$ python3 -q
>>> import numpy as np
>>> np.set_printoptions(precision=2, suppress=True, linewidth=140)
>>> feats = 5 * np.eye(4) + np.eye(4, k=1)
>>> feats
array([[5., 1., 0., 0.],
       [0., 5., 1., 0.],
       [0., 0., 5., 1.],
       [0., 0., 0., 5.]])
>>> feats @ feats
array([[25., 10.,  1.,  0.],
       [ 0., 25., 10.,  1.],
       [ 0.,  0., 25., 10.],
       [ 0.,  0.,  0., 25.]])
>>> [int(np.linalg.matrix_rank(np.linalg.matrix_power(feats, p))) for p in range(1, 5)]
[4, 4, 4, 4]
>>> np.linalg.matrix_power(feats - np.diag(np.diag(feats)), 4)
array([[0., 0., 0., 0.],
       [0., 0., 0., 0.],
       [0., 0., 0., 0.],
       [0., 0., 0., 0.]])
>>> np.linalg.matrix_rank(feats - feats[0, 0] * np.eye(4))
np.int64(3)
>>> w, evecs = np.linalg.eig(feats)
>>> w
array([5., 5., 5., 5.])
>>> w1 = np.array([[2, -1, 0, 0], [3, -2, -2, -1], [-3, 3, -1, -1], [2, 0, 1, 0]])
>>> coef = np.array([4, 2, -5, -1])
>>> H = np.maximum(feats @ w1 + coef, 0)
>>> np.linalg.matrix_rank(H)
np.int64(2)
>>> (H > 0).astype(int)
array([[1, 0, 0, 0],
       [1, 0, 0, 0],
       [0, 1, 0, 0],
       [1, 1, 0, 0]])
>>> H
array([[17.,  0.,  0.,  0.],
       [16.,  0.,  0.,  0.],
       [ 0., 17.,  0.,  0.],
       [14.,  2.,  0.,  0.]])
>>> basis = np.array([[2, 2, 3], [0, 2, 3], [1, 1, 0], [1, 2, 0]])
>>> H @ basis
array([[34., 34., 51.],
       [32., 32., 48.],
       [ 0., 34., 51.],
       [28., 32., 48.]])
>>> (H @ basis).round(6).argmax(axis=1)
array([2, 2, 2, 2])
>>> O = feats.astype(float).copy()
>>> for j in range(4):
...     O[:, j] -= O[:, :j] @ (O[:, :j].T @ O[:, j])
...     O[:, j] /= np.linalg.norm(O[:, j])
... 
>>> O
array([[1., 0., 0., 0.],
       [0., 1., 0., 0.],
       [0., 0., 1., 0.],
       [0., 0., 0., 1.]])
>>> O.T @ O
array([[1., 0., 0., 0.],
       [0., 1., 0., 0.],
       [0., 0., 1., 0.],
       [0., 0., 0., 1.]])
>>> blk = np.stack([feats, 5 * feats, feats[::-1]])
>>> np.linalg.det(blk)
array([   625., 390625.,    625.])
>>> np.einsum("bij,cij->bc", blk, blk)
array([[ 103.,  515.,   10.],
       [ 515., 2575.,   50.],
       [  10.,   50.,  103.]])
>>> blk.sum(axis=0)
array([[30.,  6.,  0.,  5.],
       [ 0., 30., 11.,  1.],
       [ 0.,  5., 31.,  6.],
       [ 5.,  1.,  0., 30.]])
>>> np.linalg.matrix_rank(blk)
array([4, 4, 4])
>>> blk.shape
(3, 4, 4)
>>> np.linalg.matrix_rank(blk.reshape(3, -1))
np.int64(2)
>>> arr = np.array([[6, 6, 0], [-3, -3, 0], [0, 0, 0]])
>>> arr
array([[ 6,  6,  0],
       [-3, -3,  0],
       [ 0,  0,  0]])
>>> # 2 groups of indices that never mix
>>> def softmax(z):
...     e = np.exp(z - z.max(axis=-1, keepdims=True))
...     return e / e.sum(axis=-1, keepdims=True)
... 
>>> softmax(arr).sum(axis=1)
array([1., 1., 1.])
>>> softmax(arr[1] + -1)
array([0.05, 0.05, 0.91])
>>> softmax(arr[1])
array([0.05, 0.05, 0.91])
>>> S = arr @ arr.T / np.sqrt(3)
>>> softmax(S).round(6).argmax(axis=1)
array([0, 1, 0])
>>> np.round(softmax(S + np.triu(np.full(S.shape, -np.inf), 1)), 2) + 0
array([[1.  , 0.  , 0.  ],
       [0.  , 1.  , 0.  ],
       [0.33, 0.33, 0.33]])
>>> feats.reshape(-1, 2)
array([[5., 1.],
       [0., 0.],
       [0., 5.],
       [1., 0.],
       [0., 0.],
       [5., 1.],
       [0., 0.],
       [0., 5.]])
>>> blk = feats.reshape(4, 2, -1)
>>> np.einsum("ihd,ihd->ih", blk, blk)
array([[26.,  0.],
       [25.,  1.],
       [ 0., 26.],
       [ 0., 25.]])
>>> blk.transpose(1, 0, 2)
array([[[5., 1.],
        [0., 5.],
        [0., 0.],
        [0., 0.]],

       [[0., 0.],
        [1., 0.],
        [5., 1.],
        [0., 5.]]])
>>> np.unique(arr.round(6), axis=0).shape
(3, 3)
>>> np.abs(np.diag(np.linalg.qr(arr)[1])) > 1e-9
array([ True, False, False])
>>> round(float(np.trace(np.linalg.pinv(arr) @ arr)), 2)
1.0
>>> arr @ np.linalg.pinv(arr) @ arr
array([[ 6.,  6.,  0.],
       [-3., -3.,  0.],
       [ 0.,  0.,  0.]])
>>> M2 = arr[0, 0] * arr[1:] - np.outer(arr[1:, 0], arr[0])
>>> M2
array([[0, 0, 0],
       [0, 0, 0]])
>>> np.linalg.matrix_rank(M2), np.linalg.matrix_rank(arr)
(np.int64(0), np.int64(1))
>>> np.flatnonzero(~M2.round(6).any(axis=1))
array([0, 1])
>>> np.diff(arr, axis=0)
array([[-9, -9,  0],
       [ 3,  3,  0]])
>>> arr.sum(axis=1)
array([12, -6,  0])
>>> np.count_nonzero(arr)
np.int64(4)
>>> np.round(np.linalg.svd(arr, compute_uv=False), 2) + 0
array([9.49, 0.  , 0.  ])
>>> round(np.linalg.norm(arr), 2)
np.float64(9.49)
>>> np.abs(arr).max()
np.int64(6)
>>> arr.mean(axis=0)
array([1., 1., 0.])
>>> J = np.loadtxt("m.csv", delimiter=",")
>>> J
array([[ 0.  ,  0.  ,  0.  ,  0.  ],
       [ 0.12, -0.88, -0.28,  0.56],
       [ 0.18, -1.32, -0.42,  0.84],
       [-0.06,  0.44,  0.14, -0.28]])
>>> # null space of dimension 3
>>> np.round(np.abs(np.linalg.eigvals(J)).max(), 2)
np.float64(1.58)
>>> round(float(np.linalg.det(J)), 2)
0.0
>>> (J + J.T) / 2
array([[ 0.  ,  0.06,  0.09, -0.03],
       [ 0.06, -0.88, -0.8 ,  0.5 ],
       [ 0.09, -0.8 , -0.42,  0.49],
       [-0.03,  0.5 ,  0.49, -0.28]])
>>> (J - J.T) / 2
array([[ 0.  , -0.06, -0.09,  0.03],
       [ 0.06,  0.  ,  0.52,  0.06],
       [ 0.09, -0.52,  0.  ,  0.35],
       [-0.03, -0.06, -0.35,  0.  ]])
>>> np.trace(J)
np.float64(-1.58)
>>> np.linalg.matrix_power(J, 4)
array([[ 0.  ,  0.  ,  0.  ,  0.  ],
       [-0.47,  3.47,  1.1 , -2.21],
       [-0.71,  5.21,  1.66, -3.31],
       [ 0.24, -1.74, -0.55,  1.1 ]])
>>> blk = np.stack([J, -3 * J, J[::-1]])
>>> np.linalg.matrix_rank(blk.reshape(3, -1))
np.int64(2)
>>> np.einsum("bij,cij->bc", blk, blk)
array([[  4.13, -12.4 ,   3.54],
       [-12.4 ,  37.2 , -10.63],
       [  3.54, -10.63,   4.13]])
>>> np.linalg.norm(blk, axis=(1, 2))
array([2.03, 6.1 , 2.03])
>>> th = np.radians(72)
>>> Rm = np.eye(4)
>>> Rm[1, 1] = Rm[2, 2] = np.cos(th)
>>> Rm[1, 2], Rm[2, 1] = -np.sin(th), np.sin(th)
>>> Rm
array([[ 1.  ,  0.  ,  0.  ,  0.  ],
       [ 0.  ,  0.31, -0.95,  0.  ],
       [ 0.  ,  0.95,  0.31,  0.  ],
       [ 0.  ,  0.  ,  0.  ,  1.  ]])
>>> M2 = J @ Rm.T
>>> np.abs(M2 - J).max(axis=0)
array([0.  , 1.31, 0.97, 0.  ])
>>> np.allclose(J @ J.T, M2 @ M2.T)
True
>>> J @ np.linalg.pinv(J) @ J
array([[ 0.  ,  0.  ,  0.  ,  0.  ],
       [ 0.12, -0.88, -0.28,  0.56],
       [ 0.18, -1.32, -0.42,  0.84],
       [-0.06,  0.44,  0.14, -0.28]])
>>> np.allclose(J[:-1].T @ np.linalg.lstsq(J[:-1].T, J[-1])[0], J[-1])
True
>>> M = np.array([[3.0, 2.0, 0.0], [2.0, -2.0, 2.0], [0.0, 2.0, 0.0]])
>>> M
array([[ 3.,  2.,  0.],
       [ 2., -2.,  2.],
       [ 0.,  2.,  0.]])
>>> M2 = np.linalg.inv(M)
>>> np.round(np.linalg.slogdet(M)[0], 2)
np.float64(-1.0)
>>> M @ M2
array([[1., 0., 0.],
       [0., 1., 0.],
       [0., 0., 1.]])
>>> np.linalg.det(M) * M2
array([[ -4.,  -0.,   4.],
       [  0.,   0.,  -6.],
       [  4.,  -6., -10.]])
>>> np.linalg.inv(M2)
array([[ 3.,  2.,  0.],
       [ 2., -2.,  2.],
       [ 0.,  2.,  0.]])
>>> w, evecs = np.linalg.eig(M)
>>> w
array([-3.68,  3.83,  0.85])
>>> P = np.triu(np.array([[2, 1, -1], [2, -2, 1], [1, -1, -1]]), 1) + np.eye(3)
>>> M2 = P @ M @ np.linalg.inv(P)
>>> round(np.linalg.det(M2), 2)
np.float64(-12.0)
>>> np.round(softmax(10 * M[1]), 2) + 0
array([0.5, 0. , 0.5])
>>> softmax(M).sum(axis=1)
array([1., 1., 1.])
>>> S = M @ M.T / np.sqrt(3)
>>> np.round(softmax(S + np.triu(np.full(S.shape, -np.inf), 1)), 2) + 0
array([[1. , 0. , 0. ],
       [0. , 1. , 0. ],
       [0.5, 0. , 0.5]])
>>> x0 = np.array([0, -2, -2])
>>> target = M @ x0
>>> target
array([-4.,  0., -4.])
>>> np.round(np.linalg.solve(M, target + M[:, 1]), 2) + 0
array([ 0., -1., -2.])
>>> np.linalg.solve(M.T, M[2])
array([ 0., -0.,  1.])
>>> np.linalg.solve(M, target)
array([ 0., -2., -2.])
>>> np.round(np.linalg.solve(M, M[:, 0]), 2) + 0
array([1., 0., 0.])
>>> np.linalg.solve(M, -1 * target)
array([0., 2., 2.])
>>> r0 = np.array([0, 1, 2])
>>> rng = np.random.default_rng(92)
>>> W0 = np.outer(rng.normal(size=17), r0) + 0.3 * rng.normal(size=(17, 3))
>>> W0.round(2) + 0
array([[-0.12, -2.46, -4.78],
       [-0.24, -0.59, -2.19],
       [ 0.17, -1.37, -3.14],
       [-0.09, -1.32, -2.06],
       [ 0.61, -0.33, -0.77],
       [ 0.  ,  1.29,  2.05],
       [-0.29,  0.23, -1.81],
       [-0.85,  0.13,  0.17],
       [-0.24, -0.43, -0.62],
       [ 0.17, -0.1 , -0.47],
       [-0.13, -0.55, -0.59],
       [ 0.13,  1.55,  3.03],
       [ 0.1 ,  0.68,  1.48],
       [-0.35, -0.18, -0.62],
       [ 0.19, -1.29, -2.6 ],
       [-0.43, -0.59, -1.57],
       [ 0.53, -0.69, -0.72]])
>>> dist = np.linalg.norm(W0[:, None] - W0[None], axis=-1)
>>> np.linalg.matrix_rank(dist ** 2)
np.int64(5)
>>> dist[:5, :5]
array([[0.  , 3.2 , 1.98, 2.95, 4.59],
       [3.2 , 0.  , 1.3 , 0.75, 1.67],
       [1.98, 1.3 , 0.  , 1.11, 2.63],
       [2.95, 0.75, 1.11, 0.  , 1.77],
       [4.59, 1.67, 2.63, 1.77, 0.  ]])
>>> (dist + 1e9 * np.eye(17)).round(6).argmin(axis=1)
array([ 2, 15, 14, 14, 16, 12, 15, 13, 10,  8,  8,  5,  5,  8,  2,  1,  4])
>>> np.unravel_index(dist.round(6).argmax(), dist.shape)
(np.int64(0), np.int64(11))
>>> X = np.array([[0, 4, 6], [-4, 0, 3], [-6, -3, 0]])
>>> # skew, so no eigenvalue has a real part
>>> x0 = np.array([1, 0, 1])
>>> round(np.linalg.det(X), 2)
np.float64(0.0)
>>> np.round(np.linalg.svd(X, compute_uv=False), 2) + 0
array([7.81, 7.81, 0.  ])
>>> x0 @ X @ x0
np.int64(0)
>>> O = np.linalg.solve(np.eye(3) - X, np.eye(3) + X)
>>> np.round(O @ O.T, 2) + 0
array([[1., 0., 0.],
       [0., 1., 0.],
       [0., 0., 1.]])
>>> round(float(np.linalg.det(O)), 2)
1.0
>>> A = np.loadtxt("x.csv", delimiter=",")
>>> A
array([[0., 1., 1., 1.],
       [1., 0., 1., 1.],
       [1., 1., 0., 1.],
       [1., 1., 1., 0.]])
>>> w, evecs = np.linalg.eig(A)
>>> w
array([-1.,  3., -1., -1.])
>>> np.sort(np.linalg.eigvals(A.T))
array([-1., -1., -1.,  3.])
>>> np.round(A @ evecs[:, 0] - w[0] * evecs[:, 0], 2) + 0
array([0., 0., 0., 0.])
>>> np.sort(np.linalg.eigvals(A @ A))
array([1., 1., 1., 9.])
>>> np.sort(np.linalg.eigvals(np.linalg.inv(A)))
array([-1.  -0.j, -1.  +0.j, -1.  +0.j,  0.33+0.j])
>>> M2 = np.array([[2, 0, -2], [0, -1, 2]])
>>> basis = np.kron(M2, A)
>>> round(np.linalg.norm(basis, 2), 2), np.round(np.linalg.norm(M2, 2) * np.linalg.norm(A, 2), 2)
(np.float64(9.85), np.float64(9.85))
>>> basis
array([[ 0.,  2.,  2.,  2.,  0.,  0.,  0.,  0., -0., -2., -2., -2.],
       [ 2.,  0.,  2.,  2.,  0.,  0.,  0.,  0., -2., -0., -2., -2.],
       [ 2.,  2.,  0.,  2.,  0.,  0.,  0.,  0., -2., -2., -0., -2.],
       [ 2.,  2.,  2.,  0.,  0.,  0.,  0.,  0., -2., -2., -2., -0.],
       [ 0.,  0.,  0.,  0., -0., -1., -1., -1.,  0.,  2.,  2.,  2.],
       [ 0.,  0.,  0.,  0., -1., -0., -1., -1.,  2.,  0.,  2.,  2.],
       [ 0.,  0.,  0.,  0., -1., -1., -0., -1.,  2.,  2.,  0.,  2.],
       [ 0.,  0.,  0.,  0., -1., -1., -1., -0.,  2.,  2.,  2.,  0.]])
>>> np.linalg.matrix_rank(basis)
np.int64(8)
>>> basis.shape
(8, 12)
>>> data = np.triu(rng.random((4, 4)) < 0.6, 1).astype(int)
>>> data = data + data.T
>>> data
array([[0, 1, 0, 0],
       [1, 0, 0, 1],
       [0, 0, 0, 0],
       [0, 1, 0, 0]])
>>> [round(float(x), 2) for x in np.linalg.svd(data, compute_uv=False)[:3]]
[1.41, 1.41, 0.0]
>>> np.linalg.matrix_rank(data, rtol=0.1)
np.int64(2)
>>> round(float(np.linalg.norm(data, 2) / np.linalg.norm(data)), 2)
0.71
